>>> import numpy as np
>>> import numpy.linalg as la
>>> np.set_printoptions(suppress=True, linewidth=200)
>>> def rd(a):
...     return np.round(a, 3) + 0
... 
>>> u = np.array([1, 2, 3])
>>> v = np.array([-1, 1, 0, -2])
>>> K = u[:, None] + v[None, :]
>>> print(K)
[[ 0  2  1 -1]
 [ 1  3  2  0]
 [ 2  4  3  1]]
>>> print(rd(K @ la.pinv(K) @ K))
[[ 0.  2.  1. -1.]
 [ 1.  3.  2.  0.]
 [ 2.  4.  3.  1.]]
>>> print(la.lstsq(K[:-1].T, K[-1])[2])
2
>>> print(rd(np.trace(la.pinv(K) @ K)))
2.0
>>> Uu, sv, Vt = la.svd(K)
>>> print(np.argmax(sv[:-1] / (sv[1:] + 1e-6)) + 1)
2
>>> Y = Uu[:, :2] @ np.diag(sv[:2]) @ Vt[:2]
>>> print(rd(la.norm(K - Y, 2)), rd(sv[2]))
0.0 0.0
>>> print(rd(np.abs(K - Y).max()))
0.0
>>> print(rd(Y))
[[ 0.  2.  1. -1.]
 [ 1.  3.  2.  0.]
 [ 2.  4.  3.  1.]]
>>> rng = np.random.default_rng(72219)
>>> Y = K + rng.integers(-2, 3, (3, 2)) @ rng.integers(-2, 3, (2, 4))
>>> print(Y)
[[ 2  8  1  3]
 [ 3  5 -2 -4]
 [ 3  7  3  3]]
>>> print(Y - K)
[[ 2  6  0  4]
 [ 2  2 -4 -4]
 [ 1  3  0  2]]
>>> print(np.abs(Y - K).sum(axis=1))
[12 12  6]
>>> print(rd(la.svd(Y - K, compute_uv=False)))
[8.367 6.325 0.   ]
>>> print(np.count_nonzero(Y))
12
>>> print(np.unravel_index(np.abs(Y).argmax(), Y.shape))
(np.int64(0), np.int64(1))
>>> print(np.abs(Y).max())
8
>>> print(Y.shape)
(3, 4)
>>> np.zeros(3, 4)
Traceback (most recent call last):
  File "<python-input-27>", line 1, in <module>
    np.zeros(3, 4)
    ~~~~~~~~^^^^^^
TypeError: Cannot interpret '4' as a data type
>>> print(np.diff(Y, axis=0))
[[ 1 -3 -3 -7]
 [ 0  2  5  7]]
>>> print(Y.sum(axis=0))
[ 8 20  2  2]
>>> print(Y.sum(axis=1))
[14  2 16]
>>> print(rd(la.svd(Y, compute_uv=False)))
[12.886  6.273  1.613]
>>> Y[:, 4]
Traceback (most recent call last):
  File "<python-input-32>", line 1, in <module>
    Y[:, 4]
    ~^^^^^^
IndexError: index 4 is out of bounds for axis 1 with size 4
>>> print([round(float(x), 3) for x in la.svd(K, compute_uv=False)[:3]])
[6.89, 1.59, 0.0]
>>> print(rd(la.norm(K, 2) / la.norm(K)))
0.974
>>> print(np.argsort(-la.norm(K, axis=0).round(6), kind="stable")[:3])
[1 2 0]
>>> print(la.cond(K) > 100)
True
>>> Y = np.array([[7, 6], [1, 8]])
>>> feats = np.tile(Y, (2, 2))
>>> print(feats)
[[7 6 7 6]
 [1 8 1 8]
 [7 6 7 6]
 [1 8 1 8]]
>>> rank = la.matrix_rank(feats)
>>> print(rank)
2
>>> N = la.svd(feats)[2][rank:].T
>>> print(np.allclose(feats @ N, 0))
True
>>> print(rd(N @ N.T))
[[ 0.5  0.  -0.5  0. ]
 [ 0.   0.5  0.  -0.5]
 [-0.5  0.   0.5  0. ]
 [ 0.  -0.5  0.   0.5]]
>>> print([int(la.matrix_rank(feats[:, :j + 1])) for j in range(4)])
[1, 2, 2, 2]
>>> print(N.shape)
(4, 2)
>>> print([int(la.matrix_rank(feats[:i])) for i in range(1, len(feats) + 1)])
[1, 2, 2, 2]
>>> print(la.matrix_rank(feats.T @ feats), la.matrix_rank(feats @ feats.T))
2 2
>>> W0 = np.array([[9, 3, 6, 0], [3, 11, 5, 6], [6, 5, 22, 9], [0, 6, 9, 10]])
>>> vec = np.ones(4)
>>> for _ in range(6):
...     vec = W0 @ vec
...     vec /= la.norm(vec)
...     print(round(vec @ W0 @ vec, 3))
... 
31.013
31.243
31.261
31.263
31.263
31.263
>>> print(rd(la.eigvalsh(W0)[-1]))
31.263
>>> Uu, sv, Vt = la.svd(feats)
>>> V = Vt[:(sv > 1e-8).sum()]
>>> vec = feats[3] + 2 * feats[1] + rng.integers(2) * np.eye(4)[0]
>>> print(vec)
[ 3. 24.  3. 24.]
>>> print(la.matrix_rank(np.vstack([feats, vec])))
2
>>> print(rd(V.T @ V))
[[0.5 0.  0.5 0. ]
 [0.  0.5 0.  0.5]
 [0.5 0.  0.5 0. ]
 [0.  0.5 0.  0.5]]
